$ python3 -q
>>> import numpy as np
>>> np.set_printoptions(precision=2, suppress=True, linewidth=100, legacy="1.25")
>>> E = np.load("test6.npy")
>>> E
array([[ 3,  3,  0,  2,  3,  2],
       [ 3,  1,  2,  0,  0,  3],
       [ 2,  0, 10,  3,  3,  2],
       [ 3,  0,  2, -2,  3,  2],
       [ 2,  1,  1,  2,  8,  3],
       [ 1,  2,  2,  3,  2, -5]])
>>> vec = np.array([2, -3, -4, 2, -6, -7])
>>> rhs = E @ vec
>>> b, lr = np.zeros(6), 1 / np.linalg.norm(E, 2) ** 2
>>> for i in range(50):
...     b -= lr * E.T @ (E @ b - rhs)
...     if i % 10 == 0: print(i, round(np.linalg.norm(E @ b - rhs), 2))
... 
0 29.24
10 5.95
20 3.28
30 2.32
40 1.98
>>> b
array([-0.91,  1.01, -2.93, -0.22, -5.56, -6.59])
>>> O, r_ = np.linalg.qr(E)
>>> abs(r_[0, 0]), round(float(np.linalg.norm(E[:, 0])), 2)
(6.0, 6.0)
>>> print(np.round(O @ r_, 2) + 0)
[[ 3.  3.  0.  2.  3.  2.]
 [ 3.  1.  2.  0.  0.  3.]
 [ 2.  0. 10.  3.  3.  2.]
 [ 3.  0.  2. -2.  3.  2.]
 [ 2.  1.  1.  2.  8.  3.]
 [ 1.  2.  2.  3.  2. -5.]]
>>> np.abs(np.diag(r_))
array([6.  , 2.81, 8.17, 1.7 , 3.66, 3.67])
>>> O.shape, r_.shape
((6, 6), (6, 6))
>>> print(np.allclose(r_.T @ r_, E.T @ E))
True
>>> A2 = np.array([[1, 2, 2, 1],
...     [3, 1, 2, 0],
...     [1, 2, 0, 3],
...     [1, 1, 0, 3],
...     [0, 1, 1, 2],
...     [3, 0, 3, 0]])
>>> basis = np.array([[1, 2, 2, 0, 0, 2, 2, 2, 2, 1, 1, 0],
...     [0, 1, 0, 0, 2, 1, 1, 1, 0, 1, 0, 1],
...     [1, 0, 2, 0, 0, 1, 1, 1, 1, 1, 2, 0],
...     [1, 0, 2, 2, 1, 0, 0, 1, 0, 2, 2, 2]])
>>> rng = np.random.default_rng(8025)
>>> X = A2 @ basis + 0.02 * rng.normal(size=(6, 12))
>>> X.round(2) + 0
array([[ 3.95,  4.02,  7.99,  2.  ,  5.  ,  5.96,  6.  ,  6.99,  4.02,  7.02,  6.99,  4.  ],
       [ 5.01,  7.01,  9.98,  0.01,  1.96,  9.02,  8.99,  9.  ,  7.98,  6.01,  7.  ,  0.98],
       [ 4.  ,  3.99,  8.01,  6.  ,  7.03,  4.01,  3.98,  6.99,  1.98,  8.98,  7.01,  8.  ],
       [ 4.  ,  2.99,  7.93,  5.99,  5.  ,  3.01,  3.02,  6.02,  1.99,  7.98,  7.01,  7.  ],
       [ 3.02,  0.98,  5.99,  3.98,  3.99,  2.  ,  2.01,  3.99,  1.  ,  6.03,  5.98,  5.03],
       [ 6.01,  5.99, 11.99, -0.02,  0.  ,  9.02,  9.  ,  9.02,  9.02,  6.02,  8.99,  0.  ]])
>>> f = np.array([2, -3])
>>> np.convolve(X[0], f)
array([  7.89,  -3.81,   3.93, -19.98,   4.01,  -3.08,  -5.9 ,  -4.01, -12.93,   2.  ,  -7.09,
       -12.97, -12.  ])
>>> np.polyval(f, X[0])
array([ 4.89,  5.03, 12.98,  0.99,  7.  ,  8.93,  8.99, 10.98,  5.03, 11.05, 10.98,  5.  ])
>>> f, r1 = X[1], X[2]
>>> print(round(float(f @ r1), 2))
403.34
>>> p = (f @ r1) / (f @ f) * f
>>> r1 - p
array([ 0.46, -0.97,  0.96,  6.  ,  5.64, -2.37, -2.38,  0.64, -3.66,  4.74,  2.06,  7.31])
>>> round(float(np.linalg.norm(f + r1) ** 2 + np.linalg.norm(f - r1) ** 2), 2)
2061.58
>>> arr = np.loadtxt("x.csv", delimiter=",")
>>> arr
array([[-1., -1.,  0.,  3.,  0.,  1.,  3.,  0., -2.,  1.,  0., -1., -1.],
       [-1., -1., -1.,  0.,  3.,  0.,  1.,  3.,  0., -2.,  1.,  0., -1.],
       [ 0., -1., -1., -1.,  0.,  3.,  0.,  1.,  3.,  0., -2.,  1.,  0.],
       [ 3.,  0., -1., -1., -1.,  0.,  3.,  0.,  1.,  3.,  0., -2.,  1.],
       [ 0.,  3.,  0., -1., -1., -1.,  0.,  3.,  0.,  1.,  3.,  0., -2.],
       [ 1.,  0.,  3.,  0., -1., -1., -1.,  0.,  3.,  0.,  1.,  3.,  0.],
       [ 3.,  1.,  0.,  3.,  0., -1., -1., -1.,  0.,  3.,  0.,  1.,  3.],
       [ 0.,  3.,  1.,  0.,  3.,  0., -1., -1., -1.,  0.,  3.,  0.,  1.],
       [-2.,  0.,  3.,  1.,  0.,  3.,  0., -1., -1., -1.,  0.,  3.,  0.],
       [ 1., -2.,  0.,  3.,  1.,  0.,  3.,  0., -1., -1., -1.,  0.,  3.],
       [ 0.,  1., -2.,  0.,  3.,  1.,  0.,  3.,  0., -1., -1., -1.,  0.],
       [-1.,  0.,  1., -2.,  0.,  3.,  1.,  0.,  3.,  0., -1., -1., -1.],
       [-1., -1.,  0.,  1., -2.,  0.,  3.,  1.,  0.,  3.,  0., -1., -1.]])
>>> vec = np.array([-3, 1, 0, 1, 3, 1, -3, 0, -2, 2, 1, 1, -2])
>>> rhs = arr @ vec
>>> rhs
array([  4.,   7.,  -6., -22.,   7.,  -6.,  -2.,  18.,  13., -15.,   7.,  -5.,  -5.])
>>> np.round(np.linalg.solve(arr, rhs + arr[:, 6]), 2) + 0
array([-3.,  1.,  0.,  1.,  3.,  1., -2.,  0., -2.,  2.,  1.,  1., -2.])
>>> np.round(np.linalg.solve(arr, rhs), 2) + 0
array([-3.,  1.,  0.,  1.,  3.,  1., -3.,  0., -2.,  2.,  1.,  1., -2.])
>>> print(np.round(np.linalg.solve(arr, 4 * rhs), 2) + 0)
[-12.   4.   0.   4.  12.   4. -12.   0.  -8.   8.   4.   4.  -8.]
>>> F = np.load("run9.npy")
>>> print(F)
[[ -2.99   5.77  -5.62  15.91 -18.12 -12.52   8.06   0.87   8.72  11.49   5.93   4.77]
 [ -2.13   0.28  -0.8    5.1   -7.46  -3.31   2.97   0.31   1.75   3.22   1.46   2.01]
 [-24.02 -33.09  33.05  -2.96   3.06  12.26   9.28 -11.91 -17.91  -8.96  -2.88  -5.93]
 [  4.15   8.96  -9.07  -1.71  -4.89  -8.77  -1.07  -1.16  11.11   7.02   9.76   8.64]
 [ -0.12  -2.73   2.55   8.97  12.86  -1.77   3.21  -1.98   8.02   8.81  16.9   -8.19]
 [-14.16 -16.56  16.64  -2.75  -5.16   6.12   4.86  -5.52 -11.42  -7.21  -7.2    0.1 ]
 [ -2.96   2.64  -3.07   9.6   -9.07 -12.34   6.01  -3.23  11.69  12.08  14.64   6.14]
 [ -4.85  -2.18   1.96 -11.73 -14.39  -0.21  -1.39  -2.92  -6.18  -7.47  -9.69  11.8 ]]
>>> Uu, sig, VT = np.linalg.svd(F)
>>> np.argmax(sig[:-1] / (sig[1:] + 1e-6)) + 1
4
>>> A2 = Uu[:, :4] @ np.diag(sig[:4]) @ VT[:4]
>>> np.linalg.matrix_rank(F, rtol=0.05)
4
>>> np.linalg.matrix_rank(A2)
4
>>> print(np.round(np.linalg.norm(F - A2, 2), 2), round(float(sig[4]), 2))
1.1 1.1
>>> O, V = np.linalg.qr(E[:, :1])[0], np.linalg.qr(E[:, 1:])[0]
>>> sig = np.linalg.svd(O.T @ V, compute_uv=False)
>>> (sig > 0.9).sum()
1
>>> round(np.linalg.norm(O @ O.T - V @ V.T, 2), 2)
1.0
>>> print(F.reshape(2, -1))
[[ -2.99   5.77  -5.62  15.91 -18.12 -12.52   8.06   0.87   8.72  11.49   5.93   4.77  -2.13
    0.28  -0.8    5.1   -7.46  -3.31   2.97   0.31   1.75   3.22   1.46   2.01 -24.02 -33.09
   33.05  -2.96   3.06  12.26   9.28 -11.91 -17.91  -8.96  -2.88  -5.93   4.15   8.96  -9.07
   -1.71  -4.89  -8.77  -1.07  -1.16  11.11   7.02   9.76   8.64]
 [ -0.12  -2.73   2.55   8.97  12.86  -1.77   3.21  -1.98   8.02   8.81  16.9   -8.19 -14.16
  -16.56  16.64  -2.75  -5.16   6.12   4.86  -5.52 -11.42  -7.21  -7.2    0.1   -2.96   2.64
   -3.07   9.6   -9.07 -12.34   6.01  -3.23  11.69  12.08  14.64   6.14  -4.85  -2.18   1.96
  -11.73 -14.39  -0.21  -1.39  -2.92  -6.18  -7.47  -9.69  11.8 ]]
>>> print(F.ravel(order="F"))
[ -2.99  -2.13 -24.02   4.15  -0.12 -14.16  -2.96  -4.85   5.77   0.28 -33.09   8.96  -2.73 -16.56
   2.64  -2.18  -5.62  -0.8   33.05  -9.07   2.55  16.64  -3.07   1.96  15.91   5.1   -2.96  -1.71
   8.97  -2.75   9.6  -11.73 -18.12  -7.46   3.06  -4.89  12.86  -5.16  -9.07 -14.39 -12.52  -3.31
  12.26  -8.77  -1.77   6.12 -12.34  -0.21   8.06   2.97   9.28  -1.07   3.21   4.86   6.01  -1.39
   0.87   0.31 -11.91  -1.16  -1.98  -5.52  -3.23  -2.92   8.72   1.75 -17.91  11.11   8.02 -11.42
  11.69  -6.18  11.49   3.22  -8.96   7.02   8.81  -7.21  12.08  -7.47   5.93   1.46  -2.88   9.76
  16.9   -7.2   14.64  -9.69   4.77   2.01  -5.93   8.64  -8.19   0.1    6.14  11.8 ]
>>> T = F.reshape(8, 2, -1)
>>> T.transpose(1, 0, 2)
array([[[ -2.99,   5.77,  -5.62,  15.91, -18.12, -12.52],
        [ -2.13,   0.28,  -0.8 ,   5.1 ,  -7.46,  -3.31],
        [-24.02, -33.09,  33.05,  -2.96,   3.06,  12.26],
        [  4.15,   8.96,  -9.07,  -1.71,  -4.89,  -8.77],
        [ -0.12,  -2.73,   2.55,   8.97,  12.86,  -1.77],
        [-14.16, -16.56,  16.64,  -2.75,  -5.16,   6.12],
        [ -2.96,   2.64,  -3.07,   9.6 ,  -9.07, -12.34],
        [ -4.85,  -2.18,   1.96, -11.73, -14.39,  -0.21]],

       [[  8.06,   0.87,   8.72,  11.49,   5.93,   4.77],
        [  2.97,   0.31,   1.75,   3.22,   1.46,   2.01],
        [  9.28, -11.91, -17.91,  -8.96,  -2.88,  -5.93],
        [ -1.07,  -1.16,  11.11,   7.02,   9.76,   8.64],
        [  3.21,  -1.98,   8.02,   8.81,  16.9 ,  -8.19],
        [  4.86,  -5.52, -11.42,  -7.21,  -7.2 ,   0.1 ],
        [  6.01,  -3.23,  11.69,  12.08,  14.64,   6.14],
        [ -1.39,  -2.92,  -6.18,  -7.47,  -9.69,  11.8 ]]])
>>> W0 = np.loadtxt("layer8.csv", delimiter=",")
>>> W0
array([[1., 0., 0., 0., 0., 0., 0., 0., 0.],
       [0., 3., 0., 0., 0., 0., 0., 0., 0.],
       [2., 0., 3., 0., 0., 0., 0., 0., 0.],
       [0., 3., 1., 1., 0., 0., 0., 0., 0.],
       [3., 0., 3., 2., 2., 0., 0., 0., 0.],
       [2., 3., 1., 3., 0., 0., 0., 0., 0.],
       [1., 0., 0., 3., 0., 3., 0., 0., 0.],
       [0., 2., 0., 0., 0., 3., 2., 3., 0.],
       [3., 0., 1., 2., 0., 1., 2., 2., 3.]])
>>> # triangular
>>> Uu, sig, VT = np.linalg.svd(W0)
>>> np.argmax(sig[:-1] / (sig[1:] + 1e-6)) + 1
8
>>> A2 = Uu[:, :8] @ np.diag(sig[:8]) @ VT[:8]
>>> print(A2.round(2) + 0)
[[1. 0. 0. 0. 0. 0. 0. 0. 0.]
 [0. 3. 0. 0. 0. 0. 0. 0. 0.]
 [2. 0. 3. 0. 0. 0. 0. 0. 0.]
 [0. 3. 1. 1. 0. 0. 0. 0. 0.]
 [3. 0. 3. 2. 2. 0. 0. 0. 0.]
 [2. 3. 1. 3. 0. 0. 0. 0. 0.]
 [1. 0. 0. 3. 0. 3. 0. 0. 0.]
 [0. 2. 0. 0. 0. 3. 2. 3. 0.]
 [3. 0. 1. 2. 0. 1. 2. 2. 3.]]
>>> np.linalg.matrix_rank(A2)
8
>>> np.round(np.linalg.norm(W0 - A2, 2), 2), round(float(sig[8]), 2)
(0.0, 0.0)
>>> round(np.abs(W0 - A2).max(), 2)
0.0
>>> np.linalg.matrix_rank(W0, rtol=0.05)
8
>>> round(float(np.trace(np.linalg.pinv(W0) @ W0)), 2)
8.0
>>> np.abs(np.diag(np.linalg.qr(W0)[1])) > 1e-9
array([ True,  True,  True,  True,  True,  True,  True,  True, False])
>>> np.round(W0 @ np.linalg.pinv(W0) @ W0, 2) + 0
array([[1., 0., 0., 0., 0., 0., 0., 0., 0.],
       [0., 3., 0., 0., 0., 0., 0., 0., 0.],
       [2., 0., 3., 0., 0., 0., 0., 0., 0.],
       [0., 3., 1., 1., 0., 0., 0., 0., 0.],
       [3., 0., 3., 2., 2., 0., 0., 0., 0.],
       [2., 3., 1., 3., 0., 0., 0., 0., 0.],
       [1., 0., 0., 3., 0., 3., 0., 0., 0.],
       [0., 2., 0., 0., 0., 3., 2., 3., 0.],
       [3., 0., 1., 2., 0., 1., 2., 2., 3.]])
>>> print(np.linalg.lstsq(W0[:-1].T, W0[-1])[2])
7
>>> print(round(float(np.linalg.norm(W0[1] - W0[6])), 2))
5.29
>>> np.linalg.norm(W0, axis=0)
array([5.29, 5.57, 4.58, 5.2 , 2.  , 4.36, 2.83, 3.61, 3.  ])
>>> W0[1] @ W0[6]
0.0
>>> print(np.linalg.norm(W0, axis=1).argmax())
8
>>> Uu, sig, VT = np.linalg.svd(W0)
>>> V = VT[:(sig > 1e-8).sum()]
>>> vec = W0[1] + 3 * W0[3] + rng.integers(2) * np.eye(9)[2]
>>> vec
array([ 0., 12.,  3.,  3.,  0.,  0.,  0.,  0.,  0.])
>>> print(np.diag(V.T @ V))
[1.   1.   1.   1.   1.   1.   0.33 0.7  0.97]
>>> np.allclose(V.T @ V @ vec, vec)
True
>>> np.linalg.matrix_rank(np.vstack([W0, vec]))
8
